% ipython --no-banner

In [1]: import numpy as np

In [2]: np.set_printoptions(precision=4, suppress=True, linewidth=200)

In [3]: rnd = lambda a: np.round(a, 4) + 0

In [4]: mat = np.loadtxt("block8.csv", delimiter=",")

In [5]: mat
Out[5]: 
array([[ 5.,  4.,  3.,  2.,  3.],
       [10.,  5.,  7.,  6.,  4.],
       [11.,  7.,  8., 10.,  6.],
       [12., 12., 10., 11., 11.],
       [14., 16., 13., 12., 15.],
       [14., 18., 14., 15., 16.],
       [19., 22., 14., 20., 17.],
       [23., 22., 14., 25., 22.],
       [23., 26., 15., 28., 24.],
       [24., 27., 20., 31., 24.],
       [25., 32., 22., 36., 25.],
       [29., 36., 26., 40., 26.],
       [29., 38., 29., 41., 27.],
       [34., 38., 31., 42., 30.],
       [38., 39., 32., 42., 32.],
       [41., 42., 36., 42., 35.],
       [42., 44., 38., 44., 39.],
       [47., 49., 42., 46., 41.],
       [49., 52., 42., 49., 43.],
       [53., 56., 46., 52., 47.],
       [57., 59., 51., 53., 48.]])

In [6]: other = np.array([[-2, 2], [-1, -2], [2, 2], [-1, 2], [-2, -2]])

In [7]: np.einsum("ik,kj->ij", mat, other)
Out[7]: 
array([[ -16.,    6.],
       [ -25.,   28.],
       [ -35.,   32.],
       [ -49.,   20.],
       [ -60.,   16.],
       [ -65.,   18.],
       [ -86.,   28.],
       [-109.,   36.],
       [-118.,   32.],
       [-114.,   48.],
       [-124.,   52.],
       [-134.,   66.],
       [-133.,   68.],
       [-146.,   78.],
       [-157.,   82.],
       [-164.,   84.],
       [-174.,   82.],
       [-187.,   90.],
       [-201.,   90.],
       [-216.,   96.],
       [-220.,  108.]])

In [8]: np.einsum("ij,ij->", mat, other)
ValueError: operands could not be broadcast together with remapped shapes [original->remapped]: (21,5)->(21,5) (5,2)->(5,2) 


In [9]: other.T @ mat.T
Out[9]: 
array([[ -16.,  -25.,  -35.,  -49.,  -60.,  -65.,  -86., -109., -118., -114., -124., -134., -133., -146., -157., -164., -174., -187., -201., -216., -220.],
       [   6.,   28.,   32.,   20.,   16.,   18.,   28.,   36.,   32.,   48.,   52.,   66.,   68.,   78.,   82.,   84.,   82.,   90.,   90.,   96.,  108.]])

In [10]: mat @ other
Out[10]: 
array([[ -16.,    6.],
       [ -25.,   28.],
       [ -35.,   32.],
       [ -49.,   20.],
       [ -60.,   16.],
       [ -65.,   18.],
       [ -86.,   28.],
       [-109.,   36.],
       [-118.,   32.],
       [-114.,   48.],
       [-124.,   52.],
       [-134.,   66.],
       [-133.,   68.],
       [-146.,   78.],
       [-157.,   82.],
       [-164.,   84.],
       [-174.,   82.],
       [-187.,   90.],
       [-201.,   90.],
       [-216.,   96.],
       [-220.,  108.]])

In [11]: np.einsum("ik,kj->ji", mat, other)
Out[11]: 
array([[ -16.,  -25.,  -35.,  -49.,  -60.,  -65.,  -86., -109., -118., -114., -124., -134., -133., -146., -157., -164., -174., -187., -201., -216., -220.],
       [   6.,   28.,   32.,   20.,   16.,   18.,   28.,   36.,   32.,   48.,   52.,   66.,   68.,   78.,   82.,   84.,   82.,   90.,   90.,   96.,  108.]])

In [12]: other @ mat
ValueError: matmul: Input operand 1 has a mismatch in its core dimension 0, with gufunc signature (n?,k),(k,m?)->(n?,m?) (size 21 is different from 2)


In [13]: np.einsum("ij->j", mat)
Out[13]: array([599., 644., 513., 647., 535.])

In [14]: np.einsum("ij,ij->i", mat, mat)
Out[14]: array([   63.,   226.,   370.,   630.,   990.,  1197.,  1730.,  2318.,  2790.,  3242.,  4054.,  5089.,  5536.,  6225.,  6777.,  7730.,  8601., 10171., 11119., 12974., 14444.])

In [15]: np.linalg.matrix_rank(mat @ other)
Out[15]: np.int64(2)

In [16]: np.linalg.matrix_rank(np.vstack([mat, other.T]))
Out[16]: np.int64(5)

In [17]: cent = mat[[6, 12]].astype(float)

In [18]: for _ in range(5):
    ...:     idx = np.linalg.norm(mat[:, None] - cent, axis=-1).argmin(axis=1)
    ...:     cent = np.array([mat[idx == j].mean(axis=0) for j in range(2)])
    ...: 

In [19]: idx
Out[19]: array([0, 0, 0, 0, 0, 0, 0, 0, 0, 0, 1, 1, 1, 1, 1, 1, 1, 1, 1, 1, 1])

In [20]: np.abs(cent[1] - cent[0]).argmax()
Out[20]: np.int64(3)

In [21]: Xc = mat - mat.mean(axis=0)

In [22]: V = np.linalg.svd(Xc)[2][:1]

In [23]: other = Xc - Xc @ V.T @ V

In [24]: np.linalg.norm(other, axis=1).round(6).argmax()
Out[24]: np.int64(12)

In [25]: rnd(other.std(axis=0))
Out[25]: array([2.0524, 1.1372, 2.0798, 3.0406, 1.6556])

In [26]: rnd(np.linalg.norm(other) / np.linalg.norm(Xc))
Out[26]: np.float64(0.1401)

In [27]: rnd((Xc @ V.T).std(axis=0))
Out[27]: array([33.0132])

In [28]: rnd(np.diag(V.T @ V))
Out[28]: array([0.202 , 0.243 , 0.1727, 0.2231, 0.1592])

In [29]: left, sv, Vh = np.linalg.svd(mat)

In [30]: rnd(sv)
Out[30]: array([325.2657,  17.6803,   9.6731,   7.5365,   3.9089])

In [31]: other = left[:, :1] @ np.diag(sv[:1]) @ Vh[:1]

In [32]: rnd(np.linalg.norm(mat - other) / np.linalg.norm(mat))
Out[32]: np.float64(0.0671)

In [33]: np.linalg.matrix_rank(other)
Out[33]: np.int64(1)

In [34]: rnd(np.linalg.norm(mat - other, 2)), rnd(sv[1])
Out[34]: (np.float64(17.6803), np.float64(17.6803))

In [35]: X = np.array([[0, 10, 16],
    ...:     [0, 14, 25],
    ...:     [0, 14, 25],
    ...:     [0, 2, 0],
    ...:     [0, 6, 7],
    ...:     [0, 10, 16],
    ...:     [0, 2, 0],
    ...:     [0, 6, 7],
    ...:     [0, 6, 7],
    ...:     [0, 10, 16],
    ...:     [0, 2, 0],
    ...:     [0, 14, 25],
    ...:     [0, 6, 7],
    ...:     [0, 14, 25],
    ...:     [0, 2, 0],
    ...:     [0, 6, 7]])

In [36]: # null space of dimension 1

In [37]: blk = np.stack([X, 2 * X, X[::-1]])

In [38]: (blk @ X.T).shape
Out[38]: (3, 16, 16)

In [39]: np.linalg.matrix_rank(blk.reshape(3, -1))
Out[39]: np.int64(2)

In [40]: blk.shape
Out[40]: (3, 16, 3)

In [41]: blk.sum(axis=0)
Out[41]: 
array([[  0,  36,  55],
       [  0,  44,  75],
       [  0,  56, 100],
       [  0,  12,   7],
       [  0,  32,  46],
       [  0,  32,  48],
       [  0,  16,  16],
       [  0,  24,  28],
       [  0,  24,  28],
       [  0,  32,  48],
       [  0,  16,  16],
       [  0,  48,  82],
       [  0,  20,  21],
       [  0,  56, 100],
       [  0,  20,  25],
       [  0,  28,  37]])

In [42]: rnd(np.linalg.norm(blk, axis=(1, 2)))
Out[42]: array([ 69.2315, 138.463 ,  69.2315])

In [43]: np.einsum("bij,cij->bc", blk, blk)
Out[43]: 
array([[ 4793,  9586,  2834],
       [ 9586, 19172,  5668],
       [ 2834,  5668,  4793]])

In [44]: rng = np.random.default_rng(43)

In [45]: idx = rng.permutation(5)

In [46]: other = mat[:, idx] * rng.choice([-1, 1], 5)

In [47]: other
Out[47]: 
array([[  3.,  -4.,  -3.,   5.,  -2.],
       [  4.,  -5.,  -7.,  10.,  -6.],
       [  6.,  -7.,  -8.,  11., -10.],
       [ 11., -12., -10.,  12., -11.],
       [ 15., -16., -13.,  14., -12.],
       [ 16., -18., -14.,  14., -15.],
       [ 17., -22., -14.,  19., -20.],
       [ 22., -22., -14.,  23., -25.],
       [ 24., -26., -15.,  23., -28.],
       [ 24., -27., -20.,  24., -31.],
       [ 25., -32., -22.,  25., -36.],
       [ 26., -36., -26.,  29., -40.],
       [ 27., -38., -29.,  29., -41.],
       [ 30., -38., -31.,  34., -42.],
       [ 32., -39., -32.,  38., -42.],
       [ 35., -42., -36.,  41., -42.],
       [ 39., -44., -38.,  42., -44.],
       [ 41., -49., -42.,  47., -46.],
       [ 43., -52., -42.,  49., -49.],
       [ 47., -56., -46.,  53., -52.],
       [ 48., -59., -51.,  57., -53.]])

In [48]: left, _, Vh = np.linalg.svd(mat.T @ other)

In [49]: rnd(left @ Vh)
Out[49]: 
array([[ 0.,  0.,  0.,  1.,  0.],
       [ 0., -1.,  0.,  0.,  0.],
       [ 0.,  0., -1.,  0.,  0.],
       [ 0.,  0.,  0.,  0., -1.],
       [ 1.,  0.,  0.,  0.,  0.]])

In [50]: rnd(np.linalg.lstsq(mat, other)[0])
Out[50]: 
array([[ 0.,  0.,  0.,  1.,  0.],
       [ 0., -1.,  0.,  0.,  0.],
       [ 0.,  0., -1.,  0.,  0.],
       [ 0.,  0.,  0.,  0., -1.],
       [ 1.,  0.,  0.,  0.,  0.]])
